% ipython --no-banner

In [1]: import numpy as np

In [2]: np.set_printoptions(precision=3, suppress=True, linewidth=100)

In [3]: rd = lambda a: np.round(a, 3) + 0

In [4]: rng = np.random.default_rng(51)

In [5]: lab = rng.integers(0, 2, 8)

In [6]: F = np.triu((lab[:, None] == lab) & (rng.random((8, 8)) < 0.8), 1).astype(int)

In [7]: F += F.T

In [8]: print(F)
[[0 0 0 1 1 1 0 1]
 [0 0 1 0 0 0 0 0]
 [0 1 0 0 0 0 0 0]
 [1 0 0 0 1 1 0 1]
 [1 0 0 1 0 1 0 1]
 [1 0 0 1 1 0 1 1]
 [0 0 0 0 0 1 0 0]
 [1 0 0 1 1 1 0 0]]

In [9]: print([round(float(np.linalg.det(F[:i, :i])), 2) + 0 for i in range(1, 9)])
[0.0, 0.0, 0.0, 1.0, -2.0, 3.0, 2.0, -3.0]

In [10]: try:
    ...:     np.linalg.cholesky(F)
    ...: except np.linalg.LinAlgError as e:
    ...:     print("failed:", e)
    ...: 
failed: Matrix is not positive definite

In [11]: print(rd(np.linalg.eigvalsh(F).min()))
-1.534

In [12]: m1 = np.load("run11.npy")

In [13]: print(m1)
[[2 6 0 0]
 [9 0 0 0]
 [0 0 2 6]
 [0 0 9 0]]

In [14]: print(np.linalg.matrix_power(m1, 2))
[[58 12  0  0]
 [18 54  0  0]
 [ 0  0 58 12]
 [ 0  0 18 54]]

In [15]: print(m1 @ m1)
[[58 12  0  0]
 [18 54  0  0]
 [ 0  0 58 12]
 [ 0  0 18 54]]

In [16]: assert m1 == m1.T
Traceback (most recent call last):
  Cell In[16], line 1
    assert m1 == m1.T
ValueError: The truth value of an array with more than one element is ambiguous. Use a.any() or a.all()


In [17]: print((m1 + m1.T) / 2)
[[2.  7.5 0.  0. ]
 [7.5 0.  0.  0. ]
 [0.  0.  2.  7.5]
 [0.  0.  7.5 0. ]]

In [18]: print(rd(np.sort(np.abs(np.linalg.eigvals(m1)))))
[6.416 6.416 8.416 8.416]

In [19]: print(np.allclose(m1, m1.T))
False

In [20]: print(np.allclose(m1 @ m1.T, m1.T @ m1))
False

In [21]: print((m1 - m1.T) / 2)
[[ 0.  -1.5  0.   0. ]
 [ 1.5  0.   0.   0. ]
 [ 0.   0.   0.  -1.5]
 [ 0.   0.   1.5  0. ]]

In [22]: print(np.trace(m1))
4

In [23]: lab = rng.permutation(4)

In [24]: B = m1[:, lab] * rng.choice([-1, 1], 4)

In [25]: print(B)
[[-2  0  0 -6]
 [-9  0  0  0]
 [ 0  6  2  0]
 [ 0  0  9  0]]

In [26]: U, _, vt = np.linalg.svd(m1.T @ B)

In [27]: print(rd(U @ vt))
[[-1.  0.  0.  0.]
 [ 0.  0.  0. -1.]
 [ 0.  0.  1.  0.]
 [ 0.  1.  0.  0.]]

In [28]: print(rd(np.linalg.lstsq(m1, B)[0]))
[[-1.  0.  0.  0.]
 [ 0.  0.  0. -1.]
 [ 0.  0.  1.  0.]
 [ 0.  1.  0.  0.]]
